% ipython --no-banner

In [1]: import numpy as np

In [2]: np.set_printoptions(suppress=True, linewidth=200)

In [3]: K = np.loadtxt("w.csv", delimiter=",")

In [4]: K
Out[4]: 
array([[-26.783, -20.366,  24.532,  -0.008,   0.739,  -3.437, -22.321],
       [-28.018, -22.833,  28.307,   0.28 ,  -2.272,  -3.603, -22.548],
       [-28.859, -22.257,  25.823,  -0.363,   0.286,  -4.514, -22.997],
       [ 10.103,   2.132,  35.612,   7.614,  17.347, -27.828, -16.547],
       [  9.512,   2.259,  35.942,   5.561,  13.491, -29.247, -16.745],
       [-29.183, -24.472,  26.599,  -0.423,  -0.844,  -4.704, -23.759],
       [-28.469, -22.606,  25.642,  -0.845,  -0.027,  -3.372, -24.256],
       [ 11.24 ,   1.152,  36.018,   4.402,  15.296, -28.55 , -16.6  ],
       [ 10.006,   1.026,  35.973,   6.145,  15.535, -28.564, -16.398],
       [-27.355, -22.336,  26.481,   1.096,  -0.919,  -4.575, -23.479],
       [ 10.28 ,   3.924,  36.164,   5.009,  16.479, -27.846, -16.851],
       [ 10.784,   0.771,  36.029,   6.208,  17.173, -28.031, -15.71 ],
       [  9.916,   0.425,  37.028,   6.055,  16.73 , -27.678, -17.522],
       [  9.014,   1.489,  37.297,   6.957,  17.396, -26.004, -16.923],
       [ 10.895,   4.08 ,  36.635,   6.91 ,  14.525, -27.366, -16.341],
       [  8.512,   1.206,  37.544,   5.19 ,  16.253, -28.137, -16.437],
       [  9.653,   1.348,  35.484,   4.669,  16.932, -27.451, -18.632],
       [ 10.117,   2.843,  37.182,   5.813,  15.739, -28.476, -15.3  ],
       [-28.429, -20.916,  25.755,   0.231,  -0.848,  -4.436, -25.551],
       [-27.416, -22.711,  23.97 ,  -0.914,   1.062,  -4.649, -23.232],
       [  9.581,   1.38 ,  36.191,   6.931,  17.102, -27.842, -16.411],
       [  8.95 ,   2.713,  35.994,   4.658,  15.752, -27.31 , -16.747],
       [  9.497,   3.285,  35.353,   5.818,  16.669, -27.776, -13.908],
       [-27.981, -22.506,  27.334,   1.09 ,   0.718,  -5.168, -25.011],
       [-28.31 , -21.668,  25.762,  -0.428,  -0.831,  -3.277, -20.799],
       [-28.305, -20.859,  24.71 ,   0.09 ,  -0.358,  -4.064, -22.843],
       [  8.953,  -0.612,  36.562,   5.137,  16.509, -27.248, -16.315],
       [-26.896, -22.383,  26.125,  -0.206,   0.894,  -4.486, -24.484],
       [  9.179,   1.422,  36.072,   5.569,  16.886, -27.693, -15.475],
       [ 10.185,   1.251,  36.243,   4.892,  16.244, -28.367, -15.679],
       [  9.63 ,   1.091,  36.932,   5.924,  16.568, -27.808, -16.481]])

In [5]: x = np.array([0, -1, 0, -2, -3, 3, -3])

In [6]: a = np.maximum(K @ x, 0)

In [7]: print(np.flatnonzero(a > 1e-9))
[ 0  1  2  5  6  9 18 19 23 24 25 27]

In [8]: a.round(3)
Out[8]: 
array([74.817, 85.924, 77.574,  0.   ,  0.   , 85.015, 87.029,  0.   ,  0.   , 79.613,  0.   ,  0.   ,  0.   ,  0.   ,  0.   ,  0.   ,  0.   ,  0.   , 86.343, 77.102,  0.   ,  0.   ,  0.   , 77.701,
       77.583, 78.09 ,  0.   , 80.107,  0.   ,  0.   ,  0.   ])

In [9]: np.round(np.maximum(K @ (3 * x), 0), 3)
Out[9]: 
array([224.451, 257.772, 232.722,   0.   ,   0.   , 255.045, 261.087,   0.   ,   0.   , 238.839,   0.   ,   0.   ,   0.   ,   0.   ,   0.   ,   0.   ,   0.   ,   0.   , 259.029, 231.306,   0.   ,
         0.   ,   0.   , 233.103, 232.749, 234.27 ,   0.   , 240.321,   0.   ,   0.   ,   0.   ])

In [10]: np.round(K.T @ a, 3)
Out[10]: array([-27090.281, -21447.026,  25088.869,    -35.456,   -221.369,  -4048.482, -22691.016])

In [11]: proj = K @ np.linalg.solve(K.T @ K, K.T)

In [12]: np.round(np.trace(proj), 3)
Out[12]: np.float64(7.0)

In [13]: np.round(np.linalg.eigvalsh(proj), 3) + 0
Out[13]: array([0., 0., 0., 0., 0., 0., 0., 0., 0., 0., 0., 0., 0., 0., 0., 0., 0., 0., 0., 0., 0., 0., 0., 0., 1., 1., 1., 1., 1., 1., 1.])

In [14]: np.round(proj @ K[:, 3], 3)
Out[14]: 
array([-0.008,  0.28 , -0.363,  7.614,  5.561, -0.423, -0.845,  4.402,  6.145,  1.096,  5.009,  6.208,  6.055,  6.957,  6.91 ,  5.19 ,  4.669,  5.813,  0.231, -0.914,  6.931,  4.658,  5.818,  1.09 ,
       -0.428,  0.09 ,  5.137, -0.206,  5.569,  4.892,  5.924])
